In [1]: import numpy as np

In [2]: np.set_printoptions(precision=3, suppress=True, linewidth=100)

In [3]: f = np.array([3, 3, 3, 0, 1, 3])

In [4]: rng = np.random.default_rng(34)

In [5]: W0 = np.outer(rng.normal(size=14), f) + 0.1 * rng.normal(size=(14, 6))

In [6]: W0
Out[6]: 
array([[-0.208, -0.221, -0.092, -0.035,  0.047, -0.209],
       [-3.701, -3.771, -3.83 ,  0.104, -1.243, -3.694],
       [ 7.831,  7.772,  7.673,  0.019,  2.674,  7.66 ],
       [ 1.5  ,  1.426,  1.397, -0.056,  0.374,  1.419],
       [ 1.969,  1.733,  1.891,  0.021,  0.604,  2.004],
       [-0.705, -0.554, -0.545,  0.037, -0.283, -0.45 ],
       [ 0.148,  0.224,  0.076, -0.072,  0.095,  0.035],
       [ 1.052,  1.181,  0.867, -0.031,  0.418,  0.973],
       [ 0.664,  0.599,  0.416, -0.26 ,  0.166,  0.672],
       [-1.916, -1.71 , -1.99 ,  0.06 , -0.633, -1.844],
       [ 1.804,  1.774,  1.831, -0.115,  0.702,  1.723],
       [ 1.526,  1.362,  1.335,  0.059,  0.522,  1.475],
       [-0.181, -0.433, -0.264,  0.031,  0.052, -0.463],
       [-2.195, -2.211, -2.247, -0.152, -0.745, -2.188]])

In [7]: P = W0 @ np.linalg.solve(W0.T @ W0, W0.T)

In [8]: np.allclose(P @ P, P)
Out[8]: True

In [9]: P @ W0[:, 3]
Out[9]: 
array([-0.035,  0.104,  0.019, -0.056,  0.021,  0.037, -0.072, -0.031, -0.26 ,  0.06 , -0.115,
        0.059,  0.031, -0.152])

In [10]: round(float(np.trace(P)), 3)
Out[10]: 6.0

In [11]: np.round(np.linalg.eigvalsh(P), 3) + 0
Out[11]: array([0., 0., 0., 0., 0., 0., 0., 0., 1., 1., 1., 1., 1., 1.])

In [12]: D = np.linalg.norm(W0[:, None] - W0[None], axis=-1)

In [13]: np.linalg.matrix_rank(D ** 2)
Out[13]: np.int64(8)

In [14]: D[:5, :5]
Out[14]: 
array([[ 0.   ,  7.253, 16.05 ,  3.256,  4.206],
       [ 7.253,  0.   , 23.298, 10.495, 11.447],
       [16.05 , 23.298,  0.   , 12.806, 11.855],
       [ 3.256, 10.495, 12.806,  0.   ,  0.979],
       [ 4.206, 11.447, 11.855,  0.979,  0.   ]])

In [15]: x = np.array([2, -2, -1, 2, 1, 0])

In [16]: W0 @ np.eye(6)[1]
Out[16]: 
array([-0.221, -3.771,  7.772,  1.426,  1.733, -0.554,  0.224,  1.181,  0.599, -1.71 ,  1.774,
        1.362, -0.433, -2.211])

In [17]: x @ W0
Traceback (most recent call last):
  Cell In[17], line 1
    x @ W0
ValueError: matmul: Input operand 1 has a mismatch in its core dimension 0, with gufunc signature (n?,k),(k,m?)->(n?,m?) (size 14 is different from 6)


In [18]: (W0 @ x).argmax()
Out[18]: np.int64(1)

In [19]: np.sign((W0 @ x).round(6))
Out[19]: array([ 1.,  1., -1., -1., -1.,  1., -1., -1., -1.,  1., -1., -1.,  1.,  1.])

In [20]: F = np.load("case4.npy")

In [21]: F
Out[21]: 
array([[  0.362,   0.006,   0.092,   0.145,   0.011,   0.044,   0.062,   0.295],
       [ -4.2  ,  -1.701,   0.121,  -4.322,  -0.85 ,  -0.109,  -0.043,  -3.416],
       [ 10.172,   4.124,   0.119,   9.909,   2.136,   0.01 ,  -0.077,   8.144],
       [ -3.608,  -1.556,   0.029,  -3.725,  -0.652,  -0.063,   0.097,  -2.973],
       [ -2.302,  -1.011,   0.244,  -2.209,  -0.506,  -0.153,  -0.001,  -1.815],
       [ -0.157,  -0.145,   0.08 ,  -0.271,   0.044,   0.082,   0.052,  -0.159],
       [ -7.799,  -3.206,   0.005,  -7.726,  -1.648,   0.003,   0.051,  -6.373],
       [  4.375,   1.851,   0.125,   4.44 ,   1.027,  -0.076,  -0.122,   3.533],
       [  2.076,   0.797,   0.009,   2.19 ,   0.513,  -0.075,   0.04 ,   1.83 ],
       [  2.865,   1.187,  -0.064,   2.672,   0.557,   0.088,   0.062,   2.383],
       [  4.646,   1.749,  -0.094,   4.516,   1.052,   0.039,   0.026,   3.607],
       [ -4.603,  -1.781,  -0.013,  -4.136,  -0.817,   0.047,   0.158,  -3.377],
       [  0.44 ,  -0.011,  -0.012,   0.558,   0.158,  -0.041,   0.131,   0.321],
       [  4.761,   1.976,   0.064,   4.53 ,   0.727,   0.043,  -0.138,   3.678],
       [  2.88 ,   1.1  ,  -0.034,   3.21 ,   0.569,  -0.149,   0.138,   2.338],
       [  4.465,   1.769,  -0.119,   4.416,   0.929,   0.179,   0.08 ,   3.468],
       [ 13.591,   5.52 ,   0.06 ,  13.699,   2.76 ,   0.015,  -0.082,  10.812],
       [ 17.031,   6.706,  -0.008,  16.657,   3.375,   0.178,   0.05 ,  13.624],
       [ -4.617,  -1.853,   0.006,  -4.599,  -1.033,   0.083,  -0.009,  -3.622],
       [ -9.957,  -4.015,  -0.014, -10.181,  -2.051,   0.042,  -0.123,  -7.973],
       [  7.577,   3.057,  -0.069,   7.307,   1.493,   0.068,   0.102,   5.741],
       [ -3.524,  -1.5  ,  -0.081,  -3.415,  -0.874,   0.035,  -0.028,  -3.036],
       [  3.228,   1.214,  -0.009,   3.331,   0.646,   0.034,   0.211,   2.629],
       [ -2.192,  -1.   ,  -0.032,  -2.225,  -0.299,   0.022,   0.051,  -1.6  ],
       [ -6.009,  -2.281,  -0.105,  -5.836,  -1.33 ,  -0.015,   0.151,  -5.071],
       [ -4.62 ,  -1.726,  -0.067,  -4.543,  -0.951,   0.096,   0.009,  -3.63 ],
       [  4.118,   1.608,  -0.182,   4.235,   1.104,   0.085,  -0.109,   3.331],
       [ -3.38 ,  -1.406,  -0.123,  -3.462,  -0.654,  -0.015,   0.069,  -2.627],
       [  2.959,   1.238,  -0.031,   2.897,   0.619,   0.146,   0.065,   2.348],
       [  5.731,   2.33 ,  -0.012,   5.653,   1.063,   0.003,   0.054,   4.502]])

In [22]: cen = F - F.mean(axis=0)

In [23]: V = np.linalg.svd(cen)[2][:1]

In [24]: out = cen - cen @ V.T @ V

In [25]: np.round(np.diag(V.T @ V), 3) + 0
Out[25]: array([0.355, 0.057, 0.   , 0.348, 0.015, 0.   , 0.   , 0.226])

In [26]: np.round(np.linalg.norm(out) / np.linalg.norm(cen), 3)
Out[26]: np.float64(0.025)

In [27]: (cen @ V.T).std(axis=0)
Out[27]: array([10.143])
